% ipython --no-banner

In [1]: import numpy as np

In [2]: np.set_printoptions(precision=2, suppress=True, linewidth=140)

In [3]: M2 = np.array([[2, 0, 2], [1, 2, 0], [1, 1, 0]])

In [4]: K = M2.T @ M2

In [5]: print(K)
[[6 3 4]
 [3 5 0]
 [4 0 4]]

In [6]: vec = np.ones(3)

In [7]: for _ in range(7):
   ...:     vec = K @ vec
   ...:     vec /= np.linalg.norm(vec)
   ...:     print(round(vec @ K @ vec, 2))
   ...: 
10.26
10.26
10.26
10.26
10.26
10.26
10.26

In [8]: print(round(np.linalg.eigvalsh(K)[-1], 2))
10.26

In [9]: print(vec)
[0.76 0.43 0.48]

In [10]: M2 = np.array([[2], [3], [2], [0]])

In [11]: W2 = np.array([[3, 0, 2]])

In [12]: M = M2 @ W2

In [13]: print(M)
[[6 0 4]
 [9 0 6]
 [6 0 4]
 [0 0 0]]

In [14]: print(np.linalg.matrix_rank(M, rtol=0.1))
1

In [15]: print(round(np.linalg.norm(M, 2) / np.linalg.norm(M), 2))
1.0

In [16]: print(M @ np.linalg.pinv(M) @ M)
[[6. 0. 4.]
 [9. 0. 6.]
 [6. 0. 4.]
 [0. 0. 0.]]

In [17]: print(np.allclose(M[:-1].T @ np.linalg.lstsq(M[:-1].T, M[-1])[0], M[-1]))
True

In [18]: rng = np.random.default_rng(199)

In [19]: E = np.triu(rng.random((4, 4)) < 0.6, 1).astype(int)

In [20]: E = E + E.T

In [21]: print(E)
[[0 0 1 1]
 [0 0 1 1]
 [1 1 0 0]
 [1 1 0 0]]

In [22]: r = np.linalg.matrix_rank(E)

In [23]: print(r)
2

In [24]: null = np.linalg.svd(E)[2][r:].T

In [25]: print(np.round(null @ null.T, 2) + 0)
[[ 0.5 -0.5  0.   0. ]
 [-0.5  0.5  0.   0. ]
 [ 0.   0.   0.5 -0.5]
 [ 0.   0.  -0.5  0.5]]

In [26]: print(np.round(E @ null, 2) + 0)
[[0. 0.]
 [0. 0.]
 [0. 0.]
 [0. 0.]]

In [27]: print(null.shape)
(4, 2)

In [28]: print([int(np.linalg.matrix_rank(E[:, :j + 1])) for j in range(4)])
[1, 1, 2, 2]

In [29]: print([int(np.linalg.matrix_rank(E[:i])) for i in range(1, len(E) + 1)])
[1, 1, 2, 2]

In [30]: mat = np.load("w.npy")

In [31]: print(mat)
[[ 0.45  0.17 -0.1  -0.45]
 [ 0.17  0.07 -0.04 -0.17]
 [-0.1  -0.04  0.02  0.1 ]
 [-0.45 -0.17  0.1   0.45]]

In [32]: ev, evecs = np.linalg.eigh(mat)

In [33]: vec = np.array([-1, 7, -2, -9])

In [34]: print(np.round(vec @ mat @ vec, 2))
56.52

In [35]: print(np.round(np.linalg.eigvalsh(mat[1:, 1:]), 2) + 0)
[0.   0.   0.55]

In [36]: print((np.sign(evecs[:, -1].round(6)) == np.sign(evecs[0, -1].round(6))).astype(int))
[1 1 0 0]

In [37]: J = np.load("run3.npy")

In [38]: print(J)
[[1 3 2]
 [3 0 1]
 [7 3 4]]

In [39]: left, sv, vt = np.linalg.svd(J)

In [40]: print(sv.round(2) + 0)
[9.51 2.76 0.  ]

In [41]: M2 = left[:, :2] @ np.diag(sv[:2]) @ vt[:2]

In [42]: print(np.linalg.matrix_rank(J, rtol=0.05))
2

In [43]: print(np.linalg.matrix_rank(M2))
2

In [44]: print(M2.round(2) + 0)
[[1. 3. 2.]
 [3. 0. 1.]
 [7. 3. 4.]]

In [45]: print(round(np.linalg.norm(J - M2) / np.linalg.norm(J), 2))
0.0

In [46]: m1 = np.array([[-1.0, 0.0, 0.0], [0.0, -1.0, 0.0], [0.0, 0.0, 1.0]])

In [47]: ev, evecs = np.linalg.eig(m1)

In [48]: print(np.sort(np.linalg.eigvals(m1.T)))
[-1. -1.  1.]

In [49]: print(np.prod(ev))
1.0

In [50]: print(m1 @ evecs[:, 0] - ev[0] * evecs[:, 0])
[0. 0. 0.]

In [51]: q = m1.astype(float).copy()

In [52]: for j in range(3):
    ...:     q[:, j] -= q[:, :j] @ (q[:, :j].T @ q[:, j])
    ...:     q[:, j] /= np.linalg.norm(q[:, j])
    ...: 

In [53]: print(q.T @ q)
[[1. 0. 0.]
 [0. 1. 0.]
 [0. 0. 1.]]

In [54]: print(np.argsort(-np.linalg.norm(J, axis=0).round(6), kind="stable")[:3])
[0 2 1]

In [55]: print(np.linalg.cond(J) > 100)
True

In [56]: print(np.linalg.matrix_rank(J, rtol=0.1))
2

In [57]: feats = np.array([[0, 3, 2, 3], [3, 0, 2, 2], [2, 2, 4, 2], [3, 2, 2, 0]])

In [58]: print(round(np.linalg.det(feats), 2))
64.0

In [59]: print(feats @ feats)
[[22 10 20 10]
 [10 17 18 13]
 [20 18 28 18]
 [10 13 18 17]]

In [60]: print((feats - feats.T) / 2)
[[0. 0. 0. 0.]
 [0. 0. 0. 0.]
 [0. 0. 0. 0.]
 [0. 0. 0. 0.]]

In [61]: print(np.linalg.matrix_power(feats, 4))
[[1084  880 1360  880]
 [ 880  882 1244  866]
 [1360 1244 1832 1244]
 [ 880  866 1244  882]]

In [62]: print((feats + feats.T) / 2)
[[0. 3. 2. 3.]
 [3. 0. 2. 2.]
 [2. 2. 4. 2.]
 [3. 2. 2. 0.]]

In [63]: print(np.trace(feats))
4
